% python3 -q
>>> import numpy as np
>>> import numpy.linalg as la
>>> np.set_printoptions(precision=3, suppress=True, linewidth=140)
>>> def rnd(a):
...     return np.round(a, 3) + 0
... 
>>> F = np.load("mat.npy")
>>> print(rnd(F))
[[-3.331 -8.552  3.972]
 [-7.824 -3.883 -4.869]
 [ 4.112  8.554 -3.149]
 [-7.171 -6.772 -1.648]
 [-6.711  0.354 -7.405]
 [-7.48  -6.135 -2.532]
 [-0.637  7.163 -6.949]
 [-7.809 -4.603 -4.222]
 [ 6.886  7.184  0.984]
 [-1.438  6.64  -7.338]
 [ 1.472 -6.616  7.353]
 [ 2.049  8.333 -5.135]
 [-5.723 -8.13   1.073]
 [-6.791 -7.298 -0.785]
 [ 7.787  3.32   5.323]
 [ 7.411  6.302  2.313]
 [-7.017 -7.01  -1.276]
 [-6.463 -7.63  -0.147]
 [ 2.339  8.403 -4.89 ]
 [-5.973 -7.991  0.687]
 [-7.647 -5.611 -3.168]
 [ 1.734 -6.426  7.463]
 [ 6.417 -0.944  7.611]
 [-6.726  0.323 -7.393]
 [ 1.223  8.07  -5.778]
 [-7.724 -5.265 -3.552]]
>>> rng = np.random.default_rng(9795)
>>> other = F + rng.integers(-2, 3, (26, 2)) @ rng.integers(-2, 3, (2, 3))
>>> rnd(other)
array([[ -9.331,  -5.552,   6.972],
       [ -9.824,  -7.883,  -8.869],
       [  4.112,   8.554,  -3.149],
       [-11.171,  -2.772,   2.352],
       [-10.711,  -1.646,  -9.405],
       [ -5.48 , -11.135,  -7.532],
       [ -2.637,   3.163, -10.949],
       [-11.809,  -6.603,  -6.222],
       [ 10.886,   3.184,  -3.016],
       [ -3.438,   5.64 ,  -8.338],
       [ -6.528,  -4.616,   9.353],
       [  4.049,   3.333, -10.135],
       [  2.277, -10.13 ,  -0.927],
       [ -6.791, -13.298,  -6.785],
       [  3.787,   4.32 ,   6.323],
       [ 15.411,   4.302,   0.313],
       [ -9.017,  -8.01 ,  -2.276],
       [ -8.463,  -2.63 ,   4.853],
       [  0.339,   4.403,  -8.89 ],
       [-11.973,  -7.991,   0.687],
       [-11.647,  -4.611,  -2.168],
       [  3.734, -11.426,   2.463],
       [  6.417,  -0.944,   7.611],
       [ -8.726,  -3.677, -11.393],
       [  5.223,  10.07 ,  -3.778],
       [ -7.724,  -5.265,  -3.552]])
>>> rnd(other - F)
array([[-6.,  3.,  3.],
       [-2., -4., -4.],
       [ 0.,  0.,  0.],
       [-4.,  4.,  4.],
       [-4., -2., -2.],
       [ 2., -5., -5.],
       [-2., -4., -4.],
       [-4., -2., -2.],
       [ 4., -4., -4.],
       [-2., -1., -1.],
       [-8.,  2.,  2.],
       [ 2., -5., -5.],
       [ 8., -2., -2.],
       [ 0., -6., -6.],
       [-4.,  1.,  1.],
       [ 8., -2., -2.],
       [-2., -1., -1.],
       [-2.,  5.,  5.],
       [-2., -4., -4.],
       [-6.,  0.,  0.],
       [-4.,  1.,  1.],
       [ 2., -5., -5.],
       [ 0.,  0.,  0.],
       [-2., -4., -4.],
       [ 4.,  2.,  2.],
       [ 0.,  0.,  0.]])
>>> la.matrix_rank(other - F, tol=1e-8)
np.int64(2)
>>> lab = F[:, 1] > np.median(F[:, 1])
>>> u = F[lab].mean(axis=0) - F[~lab].mean(axis=0)
>>> rnd(u)
array([ 6.524, 11.374, -3.069])
>>> print(lab.astype(int))
[0 1 1 0 1 0 1 0 1 1 0 1 0 0 1 1 0 0 1 0 0 0 1 1 1 0]
>>> ((F - F.mean(axis=0)) @ u > 0).astype(int)
array([0, 0, 1, 0, 1, 0, 1, 0, 1, 1, 0, 1, 0, 0, 1, 1, 0, 0, 1, 0, 0, 0, 1, 1, 1, 0])
>>> D = la.norm(F[:, None] - F[None], axis=-1)
>>> la.matrix_rank(D ** 2)
np.int64(3)
>>> (D + 1e9 * np.eye(26)).round(6).argmin(axis=1)
array([12,  7, 18, 16, 23, 20,  9, 25, 15,  6, 21, 18, 19, 16, 15,  8,  3, 13, 11, 12, 25, 10, 14,  4, 11, 20])
>>> D.mean(axis=1).argmax()
np.int64(14)
>>> np.flatnonzero(D[0] < D.mean() / 2)
array([ 0, 12, 17, 19])
>>> np.unravel_index(D.round(6).argmax(), D.shape)
(np.int64(9), np.int64(10))
>>> D.shape
(26, 26)
>>> rnd(D[:5, :5])
array([[ 0.   , 10.961, 19.968,  7.036, 14.838],
       [10.961,  0.   , 17.324,  4.376,  5.061],
       [19.968, 17.324,  0.   , 19.091, 14.23 ],
       [ 7.036,  4.376, 19.091,  0.   ,  9.172],
       [14.838,  5.061, 14.23 ,  9.172,  0.   ]])
>>> other = F / la.norm(F, axis=1, keepdims=True)
>>> C2 = other @ other.T
>>> np.argwhere(np.triu(np.abs(C2) > 0.95, 1))
array([[ 0,  2],
       [ 0, 11],
       [ 0, 18],
       [ 0, 24],
       [ 1,  7],
       [ 1, 14],
       [ 1, 20],
       [ 1, 25],
       [ 2, 11],
       [ 2, 12],
       [ 2, 18],
       [ 2, 19],
       [ 3,  5],
       [ 3,  8],
       [ 3, 13],
       [ 3, 15],
       [ 3, 16],
       [ 3, 17],
       [ 3, 19],
       [ 3, 20],
       [ 3, 25],
       [ 4, 22],
       [ 4, 23],
       [ 5,  7],
       [ 5,  8],
       [ 5, 13],
       [ 5, 15],
       [ 5, 16],
       [ 5, 17],
       [ 5, 20],
       [ 5, 25],
       [ 6,  9],
       [ 6, 10],
       [ 6, 21],
       [ 6, 24],
       [ 7, 14],
       [ 7, 15],
       [ 7, 20],
       [ 7, 25],
       [ 8, 12],
       [ 8, 13],
       [ 8, 15],
       [ 8, 16],
       [ 8, 17],
       [ 8, 19],
       [ 8, 20],
       [ 9, 10],
       [ 9, 21],
       [10, 21],
       [11, 18],
       [11, 24],
       [12, 13],
       [12, 16],
       [12, 17],
       [12, 19],
       [13, 15],
       [13, 16],
       [13, 17],
       [13, 19],
       [13, 20],
       [14, 20],
       [14, 25],
       [15, 16],
       [15, 17],
       [15, 20],
       [15, 25],
       [16, 17],
       [16, 19],
       [16, 20],
       [16, 25],
       [17, 19],
       [18, 24],
       [20, 25],
       [22, 23]])
>>> rnd(la.norm(other, axis=1))
array([1., 1., 1., 1., 1., 1., 1., 1., 1., 1., 1., 1., 1., 1., 1., 1., 1., 1., 1., 1., 1., 1., 1., 1., 1., 1.])
>>> cen = F - F.mean(axis=0)
>>> left, s, Vh = la.svd(cen, full_matrices=False)
>>> rnd(Vh[0] * np.sign(Vh[0, np.abs(Vh[0]).argmax()]))
array([ 0.602,  0.796, -0.061])
>>> np.abs(Vh[0]).argmax()
np.int64(1)
>>> rnd(s)
array([39.506, 29.139,  0.   ])
>>> la.matrix_rank(cen)
np.int64(2)
>>> rnd(cen.mean(axis=0))
array([0., 0., 0.])
>>> J = np.load("test6.npy")
>>> J
array([[ 3,  1,  3,  1],
       [ 3, -2,  3, -2],
       [ 3,  1,  3,  1],
       [ 3, -2,  3, -2]])
>>> other = J / la.norm(J, axis=1, keepdims=True)
>>> C2 = other @ other.T
>>> np.argwhere(np.triu(np.abs(C2) > 0.95, 1))
array([[0, 2],
       [1, 3]])
>>> print((np.abs(C2) > 0.9).astype(int))
[[1 0 1 0]
 [0 1 0 1]
 [1 0 1 0]
 [0 1 0 1]]
>>> C2 = J.T @ J
>>> print(C2)
[[36 -6 36 -6]
 [-6 10 -6 10]
 [36 -6 36 -6]
 [-6 10 -6 10]]
>>> np.allclose(C2, C2.T)
True
>>> print(la.matrix_rank(C2))
2
>>> print(rnd(la.eigvalsh(C2)[::-1]))
[74.636 17.364  0.     0.   ]
>>> print(rnd(la.svd(J, compute_uv=False) ** 2))
[74.636 17.364  0.     0.   ]
>>> data = np.load("w.npy")
>>> print(data)
[[ 5. -1.  1.]
 [ 0. -2.  2.]
 [ 0.  0.  0.]]
>>> left, s, Vh = la.svd(data)
>>> V = Vh[:(s > 1e-8).sum()]
>>> x0 = data[2] + 5 * data[1] + rng.integers(2) * np.eye(3)[0]
>>> x0
array([  0., -10.,  10.])
>>> rnd(V.T @ V)
array([[ 1. ,  0. ,  0. ],
       [ 0. ,  0.5, -0.5],
       [ 0. , -0.5,  0.5]])
>>> rnd(np.diag(V.T @ V))
array([1. , 0.5, 0.5])
>>> la.matrix_rank(np.vstack([data, x0]))
np.int64(2)
>>> np.allclose(V.T @ V @ x0, x0)
True
>>> r = la.matrix_rank(data)
>>> r
np.int64(2)
>>> ns = la.svd(data)[2][r:].T
>>> np.allclose(data @ ns, 0)
True
>>> print(rnd(data @ ns))
[[0.]
 [0.]
 [0.]]
>>> rnd(ns @ ns.T)
array([[0. , 0. , 0. ],
       [0. , 0.5, 0.5],
       [0. , 0.5, 0.5]])
>>> ns.shape
(3, 1)
>>> rnd(np.sort(la.eigvals(data)))
array([-2.,  0.,  5.])
>>> print(data @ data)
[[25. -3.  3.]
 [ 0.  4. -4.]
 [ 0.  0.  0.]]
>>> P = np.triu(np.array([[-3, 3, -2], [2, 0, 3], [-2, 3, 1]]), 1) + np.eye(3)
>>> other = P @ data @ la.inv(P)
>>> la.matrix_rank(other)
np.int64(2)
>>> rnd(la.det(other))
np.float64(0.0)
>>> u = np.array([-1, -2, 1])
>>> A = u[np.abs(np.subtract.outer(np.arange(3), np.arange(3)))]
>>> A
array([[-1, -2,  1],
       [-2, -1, -2],
       [ 1, -2, -1]])
>>> # symmetric, so the eigenvalues are real
>>> lab = rng.permutation(4)
>>> print(lab)
[0 3 1 2]
>>> other = J[lab][:, lab]
>>> rnd(np.sort(np.abs(la.eigvals(other))))
array([0.   , 0.   , 5.083, 7.083])
>>> np.diag(other)
array([ 3, -2, -2,  3])
>>> rnd(la.det(other)), rnd(la.det(J[lab]))
(np.float64(0.0), np.float64(0.0))
>>> other = A / la.norm(A, axis=1, keepdims=True)
>>> C2 = other @ other.T
>>> rnd(np.degrees(np.arccos(np.clip(C2[2, 1], -1, 1))))
np.float64(74.207)
>>> rnd(C2[2])
array([0.333, 0.272, 1.   ])
>>> rnd(C2)
array([[1.   , 0.272, 0.333],
       [0.272, 1.   , 0.272],
       [0.333, 0.272, 1.   ]])
>>> O = C2.astype(float).copy()
>>> for j in range(3):
...     O[:, j] -= O[:, :j] @ (O[:, :j].T @ O[:, j])
...     O[:, j] /= la.norm(O[:, j])
... 
>>> rnd(O.T @ C2)
array([[1.089, 0.583, 0.68 ],
       [0.   , 0.899, 0.265],
       [0.   , 0.   , 0.807]])
>>> print(rnd(O.T @ O))
[[1. 0. 0.]
 [0. 1. 0.]
 [0. 0. 1.]]
>>> rnd(O)
array([[ 0.919, -0.293, -0.265],
       [ 0.25 ,  0.95 , -0.185],
       [ 0.306,  0.104,  0.946]])
>>> lab = rng.permutation(3)
>>> other = A[:, lab] * rng.choice([-1, 1], 3)
>>> other
array([[ 1, -1,  2],
       [-2, -2,  1],
       [-1,  1,  2]])
>>> left, _, Vh = la.svd(A.T @ other)
>>> rnd(la.lstsq(A, other)[0])
array([[ 0.,  1.,  0.],
       [ 0.,  0., -1.],
       [ 1.,  0.,  0.]])
>>> u = np.array([1, 0, -4])
>>> other = A + np.outer(u, np.eye(3)[1])
>>> la.matrix_rank(la.inv(other) - la.inv(A), tol=1e-8)
np.int64(1)
>>> la.matrix_rank(other - A)
np.int64(1)
>>> u = np.array([2, 1, 0, 0])
>>> g = np.array([1, 3, 0])
>>> E = u[:, None] + g[None, :]
>>> E
array([[3, 5, 2],
       [2, 4, 1],
       [1, 3, 0],
       [1, 3, 0]])
>>> r = la.matrix_rank(E)
>>> print(r)
2
>>> ns = la.svd(E)[2][r:].T
>>> la.matrix_rank(E.T @ E), la.matrix_rank(E @ E.T)
(np.int64(2), np.int64(2))
>>> [int(la.matrix_rank(E[:i])) for i in range(1, len(E) + 1)]
[1, 2, 2, 2]
>>> [int(la.matrix_rank(E[:, :j + 1])) for j in range(3)]
[1, 2, 2]
